$ python3 -q
>>> import numpy as np
>>> from numpy import linalg as LA
>>> np.set_printoptions(suppress=True, linewidth=200)
>>> F = np.array([[-1, 1, -1, 0, 1, 1],
...     [-1, -3, -3, 1, 3, 1],
...     [3, 2, -3, 2, 2, 0],
...     [-1, 0, 0, 3, -3, 2],
...     [3, 3, 1, 0, -3, -3],
...     [1, -2, 3, -1, -2, -2]])
>>> F[:, 5] = 2 * F[:, 2]
>>> print(F)
[[-1  1 -1  0  1 -2]
 [-1 -3 -3  1  3 -6]
 [ 3  2 -3  2  2 -6]
 [-1  0  0  3 -3  0]
 [ 3  3  1  0 -3  2]
 [ 1 -2  3 -1 -2  6]]
>>> # looks like rank 5
>>> other = np.array([[0, 1, 1], [2, 2, 2], [2, 2, 1], [1, 2, 0], [0, 1, 2], [0, 0, 0]])
>>> print(np.einsum("ij,ij->i", F, F))
[ 8 65 66 19 32 55]
>>> print(other.T @ F.T)
[[  0 -11   0   3   8   1]
 [  0  -8   7   2   8  -1]
 [  2  -4   8  -7   4  -4]]
>>> print(F @ other)
[[  0   0   2]
 [-11  -8  -4]
 [  0   7   8]
 [  3   2  -7]
 [  8   8   4]
 [  1  -1  -4]]
>>> print(np.einsum("ik,kj->ji", F, other))
[[  0 -11   0   3   8   1]
 [  0  -8   7   2   8  -1]
 [  2  -4   8  -7   4  -4]]
>>> print(np.abs(np.diag(LA.qr(F)[1])) > 1e-9)
[ True  True  True  True  True False]
>>> print(round(float(np.trace(LA.pinv(F) @ F)), 2))
5.0
>>> print(LA.lstsq(F[:-1].T, F[-1])[2])
5
>>> def softmax(z):
...     e = np.exp(z - z.max(axis=-1, keepdims=True))
...     return e / e.sum(axis=-1, keepdims=True)
... 
>>> print(np.round(softmax(F).sum(axis=1), 2))
[1. 1. 1. 1. 1. 1.]
>>> S = F @ F.T / np.sqrt(6)
>>> print(softmax(S).round(6).argmax(axis=1))
[1 1 2 3 4 5]
>>> print(np.round(softmax(S + np.triu(np.full(S.shape, -np.inf), 1)), 2) + 0)
[[1. 0. 0. 0. 0. 0.]
 [0. 1. 0. 0. 0. 0.]
 [0. 0. 1. 0. 0. 0.]
 [0. 0. 0. 1. 0. 0.]
 [0. 0. 0. 0. 1. 0.]
 [0. 0. 0. 0. 0. 1.]]
>>> print(np.round(softmax(S)[5] @ F, 2))
[ 1. -2.  3. -1. -2.  6.]
>>> U, s, vt = LA.svd(F)
>>> evecs = vt[:(s > 1e-8).sum()]
>>> rng = np.random.default_rng(10)
>>> x0 = F[2] + 5 * F[3] + rng.integers(2) * np.eye(6)[4]
>>> print(x0)
[ -2.   2.  -3.  17. -12.  -6.]
>>> print(np.round(np.diag(evecs.T @ evecs), 2))
[1.  1.  0.2 1.  1.  0.8]
>>> print(round(LA.norm(x0 - evecs.T @ evecs @ x0), 2))
0.0
>>> print(np.allclose(evecs.T @ evecs @ x0, x0))
True
>>> print(LA.matrix_rank(np.vstack([F, x0])))
5
>>> print(np.round(evecs.T @ evecs, 2) + 0)
[[1.  0.  0.  0.  0.  0. ]
 [0.  1.  0.  0.  0.  0. ]
 [0.  0.  0.2 0.  0.  0.4]
 [0.  0.  0.  1.  0.  0. ]
 [0.  0.  0.  0.  1.  0. ]
 [0.  0.  0.4 0.  0.  0.8]]
>>> J = np.load("layer6.npy")
>>> print(J)
[[36 -6 36 -6]
 [-6  1 -6  1]
 [36 -6 36 -6]
 [-6  1 -6  1]]
>>> # column 2 repeats column 0
>>> print([round(float(x), 2) for x in LA.svd(J, compute_uv=False)[:3]])
[74.0, 0.0, 0.0]
>>> print(LA.matrix_rank(J, rtol=0.1))
1
>>> print(LA.cond(J) > 100)
True
>>> print(round(LA.norm(J, 2) / LA.norm(J), 2))
1.0
>>> w, evecs = LA.eigh(J)
>>> print(np.round(LA.svd(J, compute_uv=False), 2) + 0)
[74.  0.  0.  0.]
>>> print((w > 1e-8).sum(), (w < -1e-8).sum())
1 0
>>> print(round(float(w.sum()), 2), np.trace(J))
74.0 74
>>> print(np.round(LA.eigvalsh(J @ J), 2) + 0)
[   0.    0.    0. 5476.]
>>> print(np.round(evecs @ np.diag(w) @ evecs.T, 2))
[[36. -6. 36. -6.]
 [-6.  1. -6.  1.]
 [36. -6. 36. -6.]
 [-6.  1. -6.  1.]]
>>> print(np.round(np.abs(evecs[:, -1]), 2))
[0.7  0.12 0.7  0.12]
>>> M = np.load("m.npy")
>>> print(M)
[[ 98   0 -28  14  28 -28 -84]
 [  0  72 -60  60  24 -24 -12]
 [-28 -60  58 -54 -28  28  34]
 [ 14  60 -54  52  24 -24 -22]
 [ 28  24 -28  24  16 -16 -28]
 [-28 -24  28 -24 -16  16  28]
 [-84 -12  34 -22 -28  28  74]]
>>> U, s, vt = LA.svd(M)
>>> evecs = vt[:(s > 1e-8).sum()]
>>> x0 = M[5] + 5 * M[2] + rng.integers(2) * np.eye(7)[6]
>>> print(x0)
[-168. -324.  318. -294. -156.  156.  199.]
>>> print(LA.matrix_rank(np.vstack([M, x0])))
3
>>> print(round(float(LA.norm(x0 - evecs.T @ evecs @ x0)), 2))
0.79
>>> U, s, vt = LA.svd(M)
>>> print(np.argmax(s[:-1] / (s[1:] + 1e-6)) + 1)
2
>>> other = U[:, :2] @ np.diag(s[:2]) @ vt[:2]
>>> print(round(float(np.abs(M - other).max()), 2))
0.0
>>> print(np.round(LA.norm(M - other, 2), 2), round(float(s[2]), 2))
0.0 0.0
>>> print(round(LA.norm(M - other) / LA.norm(M), 2))
0.0
>>> print(other.round(2) + 0)
[[ 98.   0. -28.  14.  28. -28. -84.]
 [  0.  72. -60.  60.  24. -24. -12.]
 [-28. -60.  58. -54. -28.  28.  34.]
 [ 14.  60. -54.  52.  24. -24. -22.]
 [ 28.  24. -28.  24.  16. -16. -28.]
 [-28. -24.  28. -24. -16.  16.  28.]
 [-84. -12.  34. -22. -28.  28.  74.]]
>>> print(LA.matrix_rank(other))
2
>>> w, evecs = LA.eigh(M)
>>> print(np.round(evecs.T @ evecs, 2) + 0)
[[1. 0. 0. 0. 0. 0. 0.]
 [0. 1. 0. 0. 0. 0. 0.]
 [0. 0. 1. 0. 0. 0. 0.]
 [0. 0. 0. 1. 0. 0. 0.]
 [0. 0. 0. 0. 1. 0. 0.]
 [0. 0. 0. 0. 0. 1. 0.]
 [0. 0. 0. 0. 0. 0. 1.]]
>>> print(np.round(LA.svd(M, compute_uv=False), 2) + 0)
[251.08 134.92   0.     0.     0.     0.     0.  ]
>>> print(np.round(LA.eigvalsh(M + 5 * np.eye(7)), 2))
[  5.     5.     5.     5.     5.   139.92 256.08]
>>> print(np.round(LA.eigvalsh(M @ M), 2) + 0)
[    0.       0.       0.       0.       0.   18204.07 63039.93]
>>> arr = np.load("data.npy")
>>> print(arr)
[[  2.08   3.85  -2.73 -13.19  -1.07   4.25  -1.5   18.49   4.67]
 [  2.28   6.23  -1.64 -13.3   -1.98   2.83  -1.13  18.09   2.5 ]
 [  1.42   4.08  -1.7  -13.19  -0.8    3.46  -0.26  17.88   6.5 ]
 [-15.9   11.76 -13.38   1.34   0.72   5.79  -5.91  -8.78  -7.63]
 [-17.05   9.41 -12.93   0.1    0.3    7.32  -6.88  -9.18  -7.37]
 [-16.99  11.21 -12.97   3.21   0.11   5.52  -5.48  -9.33  -6.36]
 [  3.38   5.64  -0.63  -9.43  -0.93   2.69  -1.88  17.93   3.32]
 [-16.53  10.14 -14.38   0.73   1.18   6.59  -6.31 -10.29  -9.27]
 [  1.16   3.61  -2.02 -13.51  -0.22   2.83  -0.68  19.54   4.38]
 [  1.13   4.05  -2.25 -11.01  -1.22   3.37  -2.06  17.74   4.27]
 [  2.21   4.15  -4.66 -13.53  -0.11   3.67  -0.28  17.2    4.21]
 [  2.88   4.    -2.06 -11.29  -1.42   3.65  -0.59  19.03   3.64]
 [-18.82  12.52 -14.98   0.8    1.36   6.46  -5.75  -7.82  -9.81]
 [  1.17   5.77  -2.   -12.23   0.36   4.76  -1.43  18.79   3.56]
 [-16.31  11.23 -14.37   1.09   0.94   5.81  -7.63  -8.2   -8.3 ]]
>>> U, s, vt = LA.svd(arr)
>>> print(np.argmax(s[:-1] / (s[1:] + 1e-6)) + 1)
2
>>> print(s.round(2))
[77.14 62.95  5.41  3.96  3.08  2.74  2.64  2.04  1.74]
>>> other = U[:, :2] @ np.diag(s[:2]) @ vt[:2]
>>> print(LA.matrix_rank(arr, rtol=0.05))
4
>>> print(LA.matrix_rank(other))
2
>>> print(np.round(np.abs(arr - other).max(), 2))
2.13
